$ ipython --no-banner

In [1]: import numpy as np

In [2]: np.set_printoptions(precision=2, suppress=True, linewidth=140, sign=" ")

In [3]: def rnd(a):
   ...:     return np.round(a, 2) + 0
   ...: 

In [4]: X = np.load("case8.npy")

In [5]: X
Out[5]: 
array([[ 2.97,  1.96,  1.01],
       [ 2.91,  1.98,  1.04],
       [ 2.92,  1.92,  1.  ],
       [ 2.96,  1.94,  1.02],
       [ 2.77,  2.04,  0.99],
       [ 2.9 ,  1.98,  0.99],
       [ 3.07,  1.86,  1.13],
       [ 2.91,  2.02,  1.13],
       [ 3.07,  1.92,  0.98],
       [ 2.94,  2.02,  1.04],
       [ 3.08,  2.03,  1.05],
       [ 2.18, -0.01,  0.89],
       [ 2.  , -0.04,  1.03],
       [ 2.1 ,  0.02,  0.91],
       [ 1.95, -0.13,  0.95],
       [ 1.87,  0.22,  1.04],
       [ 2.12, -0.08,  0.91],
       [ 1.94,  0.04,  0.82],
       [ 2.11,  0.04,  1.  ],
       [ 1.91,  0.07,  0.92],
       [ 2.05, -0.01,  0.94],
       [ 2.04,  0.01,  1.02]])

In [6]: proj = X @ np.linalg.solve(X.T @ X, X.T)

In [7]: np.allclose(proj @ proj, proj)
Out[7]: True

In [8]: rnd(np.diag(proj))
Out[8]: 
array([ 0.1 ,  0.1 ,  0.09,  0.09,  0.12,  0.09,  0.09,  0.21,  0.2 ,  0.1 ,  0.11,  0.23,  0.16,  0.13,  0.11,  0.38,  0.17,  0.12,  0.1 ,
        0.09,  0.1 ,  0.13])

In [9]: rnd(proj @ X[:, 1])
Out[9]: 
array([ 1.96,  1.98,  1.92,  1.94,  2.04,  1.98,  1.86,  2.02,  1.92,  2.02,  2.03, -0.01, -0.04,  0.02, -0.13,  0.22, -0.08,  0.04,  0.04,
        0.07, -0.01,  0.01])

In [10]: rnd(X.mean(axis=0))
Out[10]: array([ 2.49,  0.99,  0.99])

In [11]: np.count_nonzero(X)
Out[11]: np.int64(66)

In [12]: X.shape
Out[12]: (22, 3)

In [13]: rnd(np.linalg.svd(X, compute_uv=False))
Out[13]: array([ 13.9 ,   3.52,   0.32])

In [14]: q, R = np.linalg.qr(X)

In [15]: rnd(q.T @ q)
Out[15]: 
array([[ 1.,  0.,  0.],
       [ 0.,  1.,  0.],
       [ 0.,  0.,  1.]])

In [16]: np.allclose(R.T @ R, X.T @ X)
Out[16]: True

In [17]: F = np.abs(np.array([[1, 0, -3], [0, -1, -3], [-2, 3, 0]])) + np.eye(3)

In [18]: F = F / F.sum(axis=1, keepdims=True)

In [19]: rnd(F)
Out[19]: 
array([[ 0.4 ,  0.  ,  0.6 ],
       [ 0.  ,  0.4 ,  0.6 ],
       [ 0.33,  0.5 ,  0.17]])

In [20]: def softmax(z):
    ...:     e = np.exp(z - z.max(axis=-1, keepdims=True))
    ...:     return e / e.sum(axis=-1, keepdims=True)
    ...: 

In [21]: softmax(F).sum(axis=1)
Out[21]: array([ 1.,  1.,  1.])

In [22]: rnd(softmax(F[1] + -2))
Out[22]: array([ 0.23,  0.35,  0.42])

In [23]: rnd(softmax(10 * F[1]))
Out[23]: array([ 0.  ,  0.12,  0.88])

In [24]: rnd(softmax(F[1]))
Out[24]: array([ 0.23,  0.35,  0.42])

In [25]: att = F @ F.T / np.sqrt(3)

In [26]: rnd(softmax(att))
Out[26]: 
array([[ 0.36,  0.33,  0.31],
       [ 0.33,  0.36,  0.32],
       [ 0.32,  0.33,  0.35]])

In [27]: rnd(softmax(att + np.triu(np.full(att.shape, -np.inf), 1)))
Out[27]: 
array([[ 1.  ,  0.  ,  0.  ],
       [ 0.48,  0.52,  0.  ],
       [ 0.32,  0.33,  0.35]])

In [28]: x = np.array([2, 2, -2])

In [29]: y = F @ x

In [30]: rnd(y)
Out[30]: array([-0.4 , -0.4 ,  1.33])

In [31]: rnd(np.linalg.solve(F, -1 * y))
Out[31]: array([-2., -2.,  2.])

In [32]: gram = F.T @ F

In [33]: np.allclose(gram, gram.T)
Out[33]: True

In [34]: np.linalg.matrix_rank(gram)
Out[34]: np.int64(3)

In [35]: rnd(np.linalg.eigvalsh(gram)[::-1])
Out[35]: array([ 1.09,  0.22,  0.13])

In [36]: rng = np.random.default_rng(341327)

In [37]: other = F + rng.integers(-2, 3, (3, 1)) @ rng.integers(-2, 3, (1, 3))

In [38]: rnd(other)
Out[38]: 
array([[-1.6 ,  1.  , -0.4 ],
       [-4.  ,  2.4 , -1.4 ],
       [ 4.33, -1.5 ,  2.17]])

In [39]: np.linalg.matrix_rank(other - F, tol=1e-8)
Out[39]: np.int64(1)

In [40]: rnd(other - F)
Out[40]: 
array([[-2.,  1., -1.],
       [-4.,  2., -2.],
       [ 4., -2.,  2.]])

In [41]: other = np.linalg.inv(F)

In [42]: rnd(np.linalg.inv(other))
Out[42]: 
array([[ 0.4 ,  0.  ,  0.6 ],
       [ 0.  ,  0.4 ,  0.6 ],
       [ 0.33,  0.5 ,  0.17]])

In [43]: rnd(other)
Out[43]: 
array([[ 1.35, -1.73,  1.38],
       [-1.15,  0.77,  1.38],
       [ 0.77,  1.15, -0.92]])

In [44]: rnd(np.linalg.slogdet(F)[0])
Out[44]: np.float64(-1.0)

In [45]: m1 = np.loadtxt("dump.csv", delimiter=",")

In [46]: m1
Out[46]: 
array([[ 1., -5., -3.],
       [-1., -7., -5.],
       [ 8.,  2.,  4.],
       [ 5., -1.,  1.]])

In [47]: # null space of dimension 1

In [48]: other = np.array([[5, 2], [-5, 4]])

In [49]: basis = np.kron(other, m1)

In [50]: basis.shape
Out[50]: (8, 6)

In [51]: rnd(np.linalg.norm(basis, 2)), rnd(np.linalg.norm(other, 2) * np.linalg.norm(m1, 2))
Out[51]: (np.float64(88.12), np.float64(88.12))

In [52]: K = np.loadtxt("test11.csv", delimiter=",")

In [53]: K
Out[53]: 
array([[-1.89,  1.05,  1.15],
       [-1.93,  1.08,  1.1 ],
       [-1.94,  1.09,  1.14],
       [-2.11,  1.02,  0.99],
       [-1.92,  1.02,  0.98],
       [-2.83,  0.01, -2.91],
       [-2.9 ,  0.08, -3.04],
       [-2.87, -0.03, -2.75],
       [-3.01, -0.11, -2.99],
       [-3.1 , -0.01, -2.89],
       [ 1.84,  0.91, -1.01],
       [ 1.92,  1.05, -0.95],
       [ 1.97,  0.86, -1.1 ],
       [ 2.07,  0.87, -0.87],
       [ 2.1 ,  0.99, -0.93]])

In [54]: f, r1 = K[11], K[12]

In [55]: rnd(f @ f)
Out[55]: np.float64(5.69)

In [56]: rnd(f @ r1)
Out[56]: np.float64(5.73)

In [57]: p = (f @ r1) / (f @ f) * f

In [58]: rnd(np.linalg.norm(f + r1) ** 2 + np.linalg.norm(f - r1) ** 2)
Out[58]: np.float64(23.04)

In [59]: x = np.array([-1, 0, 1])

In [60]: rnd((K * x).sum(axis=1))
Out[60]: array([ 3.04,  3.03,  3.08,  3.1 ,  2.9 , -0.08, -0.14,  0.12,  0.02,  0.21, -2.85, -2.87, -3.07, -2.94, -3.03])

In [61]: rnd(K @ x)
Out[61]: array([ 3.04,  3.03,  3.08,  3.1 ,  2.9 , -0.08, -0.14,  0.12,  0.02,  0.21, -2.85, -2.87, -3.07, -2.94, -3.03])

In [62]: rnd(K @ (2 * x))
Out[62]: array([ 6.08,  6.06,  6.16,  6.2 ,  5.8 , -0.16, -0.28,  0.24,  0.04,  0.42, -5.7 , -5.74, -6.14, -5.88, -6.06])

In [63]: other = np.c_[K[:, :2] @ np.array([[0, 3], [2, 1]]), np.array([7, 6, 3, 2, 0, -3, 1, -4, 8, -3, -2, -5, 7, -8, 7])]

In [64]: rnd(other)
Out[64]: 
array([[ 2.1 , -4.62,  7.  ],
       [ 2.16, -4.71,  6.  ],
       [ 2.18, -4.73,  3.  ],
       [ 2.04, -5.31,  2.  ],
       [ 2.04, -4.74,  0.  ],
       [ 0.02, -8.48, -3.  ],
       [ 0.16, -8.62,  1.  ],
       [-0.06, -8.64, -4.  ],
       [-0.22, -9.14,  8.  ],
       [-0.02, -9.31, -3.  ],
       [ 1.82,  6.43, -2.  ],
       [ 2.1 ,  6.81, -5.  ],
       [ 1.72,  6.77,  7.  ],
       [ 1.74,  7.08, -8.  ],
       [ 1.98,  7.29,  7.  ]])

In [65]: rnd(np.linalg.lstsq(K, other[:, 0])[0])
Out[65]: array([ 0.,  2.,  0.])

In [66]: np.linalg.matrix_rank(other)
Out[66]: np.int64(3)

In [67]: np.linalg.matrix_rank(np.c_[K, other])
Out[67]: np.int64(4)

In [68]: basis = K[[4, 10]].astype(float)

In [69]: for _ in range(4):
    ...:     lab = np.linalg.norm(K[:, None] - basis, axis=-1).argmin(axis=1)
    ...:     basis = np.array([K[lab == j].mean(axis=0) for j in range(2)])
    ...: 

In [70]: lab
Out[70]: array([ 0,  0,  0,  0,  0,  0,  0,  0,  0,  0,  1,  1,  1,  1,  1])

In [71]: np.bincount(lab)
Out[71]: array([ 10,   5])

In [72]: rnd(basis)
Out[72]: 
array([[-2.45,  0.52, -0.92],
       [ 1.98,  0.94, -0.97]])

In [73]: ang = rng.uniform(0, 2 * np.pi, 10)

In [74]: q, _ = np.linalg.qr(np.array([[-0.3, -1.0], [1.5, 0.5], [-1.8, -0.2]]))

In [75]: feats = 10 * np.c_[np.cos(ang), np.sin(ang)] @ q.T

In [76]: rnd(feats)
Out[76]: 
array([[ 8.7 , -4.53,  1.97],
       [-6.07,  6.07, -5.12],
       [ 3.91, -6.45,  6.57],
       [-3.78, -4.83,  7.9 ],
       [ 8.86,  0.53, -4.62],
       [ 1.37,  5.77, -8.05],
       [-5.59,  6.2 , -5.51],
       [-7.77,  5.3 , -3.38],
       [ 9.57, -2.84, -0.59],
       [ 5.37, -6.25,  5.67]])

In [77]: # rows and columns are dependent

In [78]: lab = feats[:, 2] > np.median(feats[:, 2])

In [79]: f = feats[lab].mean(axis=0) - feats[~lab].mean(axis=0)

In [80]: rnd(f)
Out[80]: array([ 6.6 , -9.75,  9.64])

In [81]: (((feats - feats.mean(axis=0)) @ f > 0) == lab).mean()
Out[81]: np.float64(0.9)

In [82]: lab.astype(int)
Out[82]: array([ 1,  0,  1,  1,  0,  0,  0,  0,  1,  1])

In [83]: dist = np.linalg.norm(X[:, None] - X[None], axis=-1)

In [84]: rnd(dist[15])
Out[84]: 
array([ 2.06,  2.04,  2.  ,  2.04,  2.03,  2.04,  2.03,  2.08,  2.08,  2.09,  2.18,  0.41,  0.29,  0.33,  0.37,  0.  ,  0.41,  0.29,  0.3 ,
        0.2 ,  0.31,  0.27])

In [85]: dist.mean(axis=1).argmax()
Out[85]: np.int64(14)

In [86]: np.linalg.matrix_rank(dist ** 2)
Out[86]: np.int64(5)

In [87]: rnd(np.linalg.norm(X - X.mean(axis=0), axis=1))
Out[87]: 
array([ 1.08,  1.08,  1.02,  1.06,  1.09,  1.07,  1.05,  1.12,  1.1 ,  1.12,  1.2 ,  1.05,  1.14,  1.05,  1.24,  0.99,  1.14,  1.11,  1.02,
        1.09,  1.09,  1.08])

In [88]: np.flatnonzero(dist[15] < dist.mean() / 2)
Out[88]: array([ 11,  12,  13,  14,  15,  16,  17,  18,  19,  20,  21])

In [89]: (dist + 1e9 * np.eye(22)).round(6).argmin(axis=1)
Out[89]: array([  3,   9,   3,   0,   5,   1,   8,   9,   0,   1,   8,  13,  21,  20,  12,  19,  11,  19,  21,  17,  13,  12])

In [90]: other = np.array([[-1, 1, -1], [2, 1, -2], [2, 1, -1]])

In [91]: np.einsum("ik,kj->ji", m1, other)
Out[91]: 
array([[-17., -23.,   4.,  -5.],
       [ -7., -13.,  14.,   5.],
       [ 12.,  20., -16.,  -4.]])

In [92]: np.einsum("ij->j", m1)
Out[92]: array([ 13., -11.,  -3.])

In [93]: other.T @ m1.T
Out[93]: 
array([[-17., -23.,   4.,  -5.],
       [ -7., -13.,  14.,   5.],
       [ 12.,  20., -16.,  -4.]])

In [94]: np.linalg.matrix_rank(m1 @ other)
Out[94]: np.int64(2)

In [95]: np.einsum("ij,ij->i", m1, m1)
Out[95]: array([ 35.,  75.,  84.,  27.])

In [96]: m1 @ other
Out[96]: 
array([[-17.,  -7.,  12.],
       [-23., -13.,  20.],
       [  4.,  14., -16.],
       [ -5.,   5.,  -4.]])

In [97]: rnd(softmax(K).sum(axis=1))
Out[97]: array([ 1.,  1.,  1.,  1.,  1.,  1.,  1.,  1.,  1.,  1.,  1.,  1.,  1.,  1.,  1.])

In [98]: rnd(softmax(K[6] + 3))
Out[98]: array([ 0.05,  0.91,  0.04])

In [99]: rnd(softmax(K[6]))
Out[99]: array([ 0.05,  0.91,  0.04])

In [100]: att = K @ K.T / np.sqrt(3)

In [101]: softmax(att).round(6).argmax(axis=1)
Out[101]: array([  3,   3,   3,   3,   3,   8,   8,   8,   8,   8,  14,  14,  14,  14,  14])

In [102]: rnd(softmax(att)[6] @ K)
Out[102]: array([-2.96, -0.01, -2.93])

In [103]: data = np.load("block2.npy")

In [104]: data
Out[104]: 
array([[ 2, -2,  1, -2],
       [ 0,  1,  2,  3],
       [ 0,  0,  2, -3],
       [ 0,  0,  0,  3]])

In [105]: proj = np.triu(np.array([[0, -3, 2, 0], [1, -1, 0, 3], [3, 1, -1, 3], [0, -1, -3, -3]]), 1) + np.eye(4)

In [106]: other = proj @ data @ np.linalg.inv(proj)

In [107]: other
Out[107]: 
array([[ 2.,  1., -5., -5.],
       [ 0.,  1.,  2.,  3.],
       [ 0.,  0.,  2.,  0.],
       [ 0.,  0.,  0.,  3.]])

In [108]: rnd(np.linalg.det(other))
Out[108]: np.float64(12.0)

In [109]: proj @ data - data @ proj
Out[109]: 
array([[  0.,   3.,  -6., -12.],
       [  0.,   0.,   0.,   0.],
       [  0.,   0.,   0.,   3.],
       [  0.,   0.,   0.,   0.]])

In [110]: np.trace(other), np.trace(data)
Out[110]: (np.float64(8.0), np.int64(8))

In [111]: J = np.loadtxt("sample15.csv", delimiter=",")

In [112]: J
Out[112]: 
array([[ 0.95, -3.12, -0.95],
       [ 0.98, -3.07, -1.04],
       [ 1.  , -3.03, -1.  ],
       [ 1.07, -3.09, -0.87],
       [ 1.07, -3.04, -1.01],
       [ 0.98, -2.99, -1.02],
       [-1.02, -2.08,  1.01],
       [-1.09, -1.9 ,  1.03],
       [-0.97, -2.05,  1.04],
       [-0.99, -1.92,  1.05],
       [-1.03, -1.99,  1.03],
       [-0.98, -1.95,  1.05]])

In [113]: dist = np.linalg.norm(J[:, None] - J[None], axis=-1)

In [114]: rnd(np.linalg.norm(J - J.mean(axis=0), axis=1))
Out[114]: array([ 1.49,  1.55,  1.52,  1.51,  1.58,  1.51,  1.48,  1.6 ,  1.48,  1.54,  1.53,  1.53])

In [115]: np.linalg.matrix_rank(dist ** 2)
Out[115]: np.int64(5)

In [116]: (dist + 1e9 * np.eye(12)).round(6).argmin(axis=1)
Out[116]: array([  1,   2,   5,   0,   2,   2,   8,   9,   6,  11,  11,   9])

In [117]: gram = np.cov(J, rowvar=False)

In [118]: rnd(np.polyfit(J[:, 2], J[:, 1], 1))
Out[118]: array([ 0.53, -2.53])

In [119]: np.argsort(-J.std(axis=0).round(6), kind="stable")
Out[119]: array([ 0,  2,  1])

In [120]: np.argwhere(np.triu(np.abs(np.corrcoef(J.T)) > 0.8, 1))
Out[120]: 
array([[ 0,  1],
       [ 0,  2],
       [ 1,  2]])

In [121]: rnd(np.corrcoef(J.T))
Out[121]: 
array([[ 1.  , -0.99, -1.  ],
       [-0.99,  1.  ,  0.99],
       [-1.  ,  0.99,  1.  ]])

In [122]: rnd(gram)
Out[122]: 
array([[ 1.12, -0.59, -1.11],
       [-0.59,  0.32,  0.59],
       [-1.11,  0.59,  1.11]])

In [123]: rnd(np.abs(np.linalg.svd(J)[2][-1]))
Out[123]: array([ 0.71,  0.01,  0.71])

In [124]: rnd(np.linalg.norm(J, 2) / np.linalg.norm(J))
Out[124]: np.float64(0.88)

In [125]: round(np.log10(np.linalg.cond(J)))
Out[125]: 2

In [126]: np.argsort(-np.linalg.norm(J, axis=0).round(6), kind="stable")[:3]
Out[126]: array([ 1,  0,  2])

In [127]: M = np.load("a.npy")

In [128]: M
Out[128]: 
array([[-2., -2., -1.,  0.],
       [-2., -1., -1.,  0.],
       [-1.,  2., -2.,  0.],
       [ 0.,  0.,  0.,  0.]])

In [129]: # splits into 2 blocks

In [130]: U, s, Vt = np.linalg.svd(M)

In [131]: rnd(s)
Out[131]: array([ 3.86,  3.  ,  0.26,  0.  ])

In [132]: np.argmax(s[:-1] / (s[1:] + 1e-6)) + 1
Out[132]: np.int64(3)

In [133]: other = U[:, :3] @ np.diag(s[:3]) @ Vt[:3]

In [134]: np.linalg.matrix_rank(M, rtol=0.05)
Out[134]: np.int64(3)

In [135]: np.linalg.matrix_rank(other)
Out[135]: np.int64(3)

In [136]: np.argsort(-np.linalg.norm(M, axis=0).round(6), kind="stable")[:3]
Out[136]: array([ 0,  1,  2])

In [137]: np.linalg.cond(M) > 100
Out[137]: np.True_

In [138]: other = M[0, 0] * M[1:] - np.outer(M[1:, 0], M[0])

In [139]: other
Out[139]: 
array([[ 0., -2.,  0.,  0.],
       [ 0., -6.,  3.,  0.],
       [ 0.,  0.,  0., -0.]])

In [140]: np.linalg.matrix_rank(other), np.linalg.matrix_rank(M)
Out[140]: (np.int64(2), np.int64(3))

In [141]: np.flatnonzero(~other.round(6).any(axis=1))
Out[141]: array([ 2])

In [142]: M[:, 0] / M[0, 0]
Out[142]: array([ 1. ,  1. ,  0.5, -0. ])
